>>> import numpy as np
>>> np.set_printoptions(precision=3, suppress=True, linewidth=160, sign=" ")
>>> out = np.array([[-0.1, 0.3],
...     [-0.3, -1.1],
...     [-1.4, -0.8],
...     [1.4, -0.3],
...     [-0.7, 1.5],
...     [1.1, -1.2],
...     [-0.5, -1.5],
...     [-0.5, 0.4],
...     [-0.3, -0.7]])
>>> Z = np.array([[0.3, -0.2, 0.3, -0.1, 1.2, 0.6, -1.3, -2.1, -1.0],
...     [-1.3, 0.0, -0.6, -0.7, 1.0, 1.3, -0.4, 0.5, 0.0]])
>>> mat = out @ Z
>>> mat
array([[-0.42,  0.02, -0.21, -0.2 ,  0.18,  0.33,  0.01,  0.36,  0.1 ],
       [ 1.34,  0.06,  0.57,  0.8 , -1.46, -1.61,  0.83,  0.08,  0.3 ],
       [ 0.62,  0.28,  0.06,  0.7 , -2.48, -1.88,  2.14,  2.54,  1.4 ],
       [ 0.81, -0.28,  0.6 ,  0.07,  1.38,  0.45, -1.7 , -3.09, -1.4 ],
       [-2.16,  0.14, -1.11, -0.98,  0.66,  1.53,  0.31,  2.22,  0.7 ],
       [ 1.89, -0.22,  1.05,  0.73,  0.12, -0.9 , -0.95, -2.91, -1.1 ],
       [ 1.8 ,  0.1 ,  0.75,  1.1 , -2.1 , -2.25,  1.25,  0.3 ,  0.5 ],
       [-0.67,  0.1 , -0.39, -0.23, -0.2 ,  0.22,  0.49,  1.25,  0.5 ],
       [ 0.82,  0.06,  0.33,  0.52, -1.06, -1.09,  0.67,  0.28,  0.3 ]])
>>> r = np.linalg.matrix_rank(mat)
>>> r
np.int64(2)
>>> null = np.linalg.svd(mat)[2][r:].T
>>> np.allclose(mat @ null, 0)
True
>>> [int(np.linalg.matrix_rank(np.delete(mat, i, axis=0))) for i in range(9)]
[2, 2, 2, 2, 2, 2, 2, 2, 2]
>>> [int(np.linalg.matrix_rank(mat[:i])) for i in range(1, len(mat) + 1)]
[1, 2, 2, 2, 2, 2, 2, 2, 2]
>>> np.abs(np.diag(np.linalg.qr(mat)[1])) > 1e-9
array([ True,  True, False, False, False, False, False, False, False])
>>> np.allclose(mat[:-1].T @ np.linalg.lstsq(mat[:-1].T, mat[-1])[0], mat[-1])
True
>>> K = np.maximum(np.array([[8, 2, 1],
...     [1, 9, 6],
...     [7, 0, 5],
...     [4, 4, 9],
...     [3, 0, 0],
...     [3, 0, 4],
...     [8, 1, 8],
...     [9, 5, 9],
...     [5, 3, 0],
...     [8, 9, 7],
...     [9, 2, 2],
...     [6, 8, 0],
...     [1, 0, 1],
...     [8, 9, 7],
...     [8, 6, 4]]) @ np.array([[-7, 4, -1, 0, -1, 4, -5],
...     [6, 8, -5, 1, -4, 1, 9],
...     [0, -8, -9, -1, -7, -7, 9]]) + np.array([2, 3, 0, 1, 0, 1, 0]), 0)
>>> K
array([[   0,   43,    0,    2,    0,   28,    0],
       [  49,   31,    0,    4,    0,    0,  130],
       [   0,    0,    0,    0,    0,    0,   10],
       [   0,    0,    0,    0,    0,    0,   97],
       [   0,   15,    0,    1,    0,   13,    0],
       [   0,    0,    0,    0,    0,    0,   21],
       [   0,    0,    0,    0,    0,    0,   41],
       [   0,    7,    0,    0,    0,    0,   81],
       [   0,   47,    0,    4,    0,   24,    2],
       [   0,   51,    0,    3,    0,    0,  104],
       [   0,   39,    0,    1,    0,   25,    0],
       [   8,   91,    0,    9,    0,   33,   42],
       [   0,    0,    0,    0,    0,    0,    4],
       [   0,   51,    0,    3,    0,    0,  104],
       [   0,   51,    0,    3,    0,   11,   50]])
>>> left, sigma, Vt = np.linalg.svd(K)
>>> np.argmax(sigma[:-1] / (sigma[1:] + 1e-6)) + 1
np.int64(5)
>>> out = left[:, :5] @ np.diag(sigma[:5]) @ Vt[:5]
>>> out.round(3) + 0
array([[   0.,   43.,    0.,    2.,    0.,   28.,    0.],
       [  49.,   31.,    0.,    4.,    0.,    0.,  130.],
       [   0.,    0.,    0.,    0.,    0.,    0.,   10.],
       [   0.,    0.,    0.,    0.,    0.,    0.,   97.],
       [   0.,   15.,    0.,    1.,    0.,   13.,    0.],
       [   0.,    0.,    0.,    0.,    0.,    0.,   21.],
       [   0.,    0.,    0.,    0.,    0.,    0.,   41.],
       [   0.,    7.,    0.,    0.,    0.,    0.,   81.],
       [   0.,   47.,    0.,    4.,    0.,   24.,    2.],
       [   0.,   51.,    0.,    3.,    0.,    0.,  104.],
       [   0.,   39.,    0.,    1.,    0.,   25.,    0.],
       [   8.,   91.,    0.,    9.,    0.,   33.,   42.],
       [   0.,    0.,    0.,    0.,    0.,    0.,    4.],
       [   0.,   51.,    0.,    3.,    0.,    0.,  104.],
       [   0.,   51.,    0.,    3.,    0.,   11.,   50.]])
>>> round(np.linalg.norm(K - out) / np.linalg.norm(K), 3)
np.float64(0.0)
>>> np.round(np.linalg.norm(K - out, 2), 3), np.round(sigma[5], 3)
(np.float64(0.0), np.float64(0.0))
>>> left, sigma, Vt = np.linalg.svd(K)
>>> V = Vt[:(sigma > 1e-8).sum()]
>>> rng = np.random.default_rng(27947)
>>> x0 = K[3] + 2 * K[7] + rng.integers(2) * np.eye(7)[2]
>>> x0
array([   0.,   14.,    0.,    0.,    0.,    0.,  259.])
>>> np.allclose(V.T @ V @ x0, x0)
True
>>> np.round(V.T @ V, 3) + 0
array([[ 1.,  0.,  0.,  0.,  0.,  0.,  0.],
       [ 0.,  1.,  0.,  0.,  0.,  0.,  0.],
       [ 0.,  0.,  0.,  0.,  0.,  0.,  0.],
       [ 0.,  0.,  0.,  1.,  0.,  0.,  0.],
       [ 0.,  0.,  0.,  0.,  0.,  0.,  0.],
       [ 0.,  0.,  0.,  0.,  0.,  1.,  0.],
       [ 0.,  0.,  0.,  0.,  0.,  0.,  1.]])
>>> T = np.stack([K, -1 * K, K[::-1]])
>>> (T @ K.T).shape
(3, 15, 15)
>>> np.einsum("bij,cij->bc", T, T)
array([[ 89881, -89881,  56432],
       [-89881,  89881, -56432],
       [ 56432, -56432,  89881]])
>>> T.sum(axis=0)
array([[   0,   51,    0,    3,    0,   11,   50],
       [   0,   51,    0,    3,    0,    0,  104],
       [   0,    0,    0,    0,    0,    0,    4],
       [   8,   91,    0,    9,    0,   33,   42],
       [   0,   39,    0,    1,    0,   25,    0],
       [   0,   51,    0,    3,    0,    0,  104],
       [   0,   47,    0,    4,    0,   24,    2],
       [   0,    7,    0,    0,    0,    0,   81],
       [   0,    0,    0,    0,    0,    0,   41],
       [   0,    0,    0,    0,    0,    0,   21],
       [   0,   15,    0,    1,    0,   13,    0],
       [   0,    0,    0,    0,    0,    0,   97],
       [   0,    0,    0,    0,    0,    0,   10],
       [  49,   31,    0,    4,    0,    0,  130],
       [   0,   43,    0,    2,    0,   28,    0]])
>>> np.linalg.matrix_rank(T)
array([ 5,  5,  5])
>>> r = np.linalg.matrix_rank(K)
>>> r
np.int64(5)
>>> null = np.linalg.svd(K)[2][r:].T
>>> [int(np.linalg.matrix_rank(K[:i])) for i in range(1, len(K) + 1)]
[1, 2, 3, 3, 4, 4, 4, 5, 5, 5, 5, 5, 5, 5, 5]
>>> np.round(null @ null.T, 3) + 0
array([[ 0.,  0.,  0.,  0.,  0.,  0.,  0.],
       [ 0.,  0.,  0.,  0.,  0.,  0.,  0.],
       [ 0.,  0.,  1.,  0.,  0.,  0.,  0.],
       [ 0.,  0.,  0.,  0.,  0.,  0.,  0.],
       [ 0.,  0.,  0.,  0.,  1.,  0.,  0.],
       [ 0.,  0.,  0.,  0.,  0.,  0.,  0.],
       [ 0.,  0.,  0.,  0.,  0.,  0.,  0.]])
>>> [int(np.linalg.matrix_rank(K[:, :j + 1])) for j in range(7)]
[1, 2, 2, 3, 3, 4, 5]
>>> np.linalg.matrix_rank(K.T @ K), np.linalg.matrix_rank(K @ K.T)
(np.int64(5), np.int64(5))
